In [1]: import numpy as np

In [2]: import numpy.linalg as la

In [3]: np.set_printoptions(precision=2, suppress=True, linewidth=140)

In [4]: A = np.load("mat.npy")

In [5]: print(A)
[[ 16 -16 -10  10]
 [ -8 -16   5  10]
 [ -6   6  16 -16]
 [  3   6  -8 -16]]

In [6]: u, v = A[3], A[1]

In [7]: print(u @ u)
365

In [8]: p = (u @ v) / (u @ u) * u

In [9]: print(v - p)
[ -5.37 -10.74  -2.01  -4.03]

In [10]: print(la.matrix_rank(np.outer(u, v)))
1

In [11]: t3 = np.stack([A, -1 * A, A[::-1]])

In [12]: print(np.einsum("bij,cij->bc", t3, t3))
[[ 2106 -2106  -512]
 [-2106  2106   512]
 [ -512   512  2106]]

In [13]: print(la.matrix_rank(t3))
[4 4 4]

In [14]: print(la.norm(A, axis=0))
[19.1  24.17 21.1  26.68]

In [15]: print(round(la.norm(A) ** 2 / la.norm(A, 2) ** 2, 2))
1.61

In [16]: print(np.round(la.norm(A, 1), 2), round(la.norm(A, np.inf), 2))
52.0 52.0

In [17]: print(A[2] @ A[1])
-128

In [18]: print(round(la.norm(A[2], 1), 2), round(la.norm(A[2], np.inf), 2))
44.0 16.0

In [19]: print(round(float(la.norm(A, 2)), 2))
36.19

In [20]: mat = np.maximum(np.array([[0, 0, 2, 0],
    ...:     [0, 0, 3, 2],
    ...:     [1, 2, 0, 1],
    ...:     [2, 0, 1, 0],
    ...:     [3, 3, 2, 2],
    ...:     [1, 3, 2, 1],
    ...:     [2, 0, 1, 1],
    ...:     [1, 1, 3, 1],
    ...:     [0, 3, 3, 1],
    ...:     [1, 3, 0, 1],
    ...:     [2, 0, 3, 1],
    ...:     [0, 0, 1, 2],
    ...:     [1, 1, 3, 0]]) @ np.array([[0, 1, -2, 0, 2, 3, 1, 0],
    ...:     [-1, 3, 1, 3, 0, 2, 1, -2],
    ...:     [0, -2, 0, 1, 0, 2, 0, -3],
    ...:     [1, -1, -1, -1, -2, -2, 3, 2]]) + np.array([-2, -2, -3, -2, -3, 2, 1, 0]), 0)

In [21]: print(mat)
[[ 0  0  0  0  0  6  1  0]
 [ 0  0  0  0  0  4  7  0]
 [ 0  4  0  3  0  7  7  0]
 [ 0  0  0  0  1 10  3  0]
 [ 0  4  0  7  0 17 13  0]
 [ 0  3  0  8  0 13  8  0]
 [ 0  0  0  0  0  8  6  0]
 [ 0  0  0  3  0 11  6  0]
 [ 0  0  0  9  0 12  7  0]
 [ 0  7  0  6  0  9  8  0]
 [ 0  0  0  0  0 12  6  0]
 [ 0  0  0  0  0  0  7  1]
 [ 0  0  0  4  0 13  3  0]]

In [22]: vals, V = la.eig(A)

In [23]: print(np.sort(la.eigvals(A.T)))
[-29.08 -10.11  10.11  29.08]

In [24]: print(np.round(np.prod(vals), 2))
86436.0
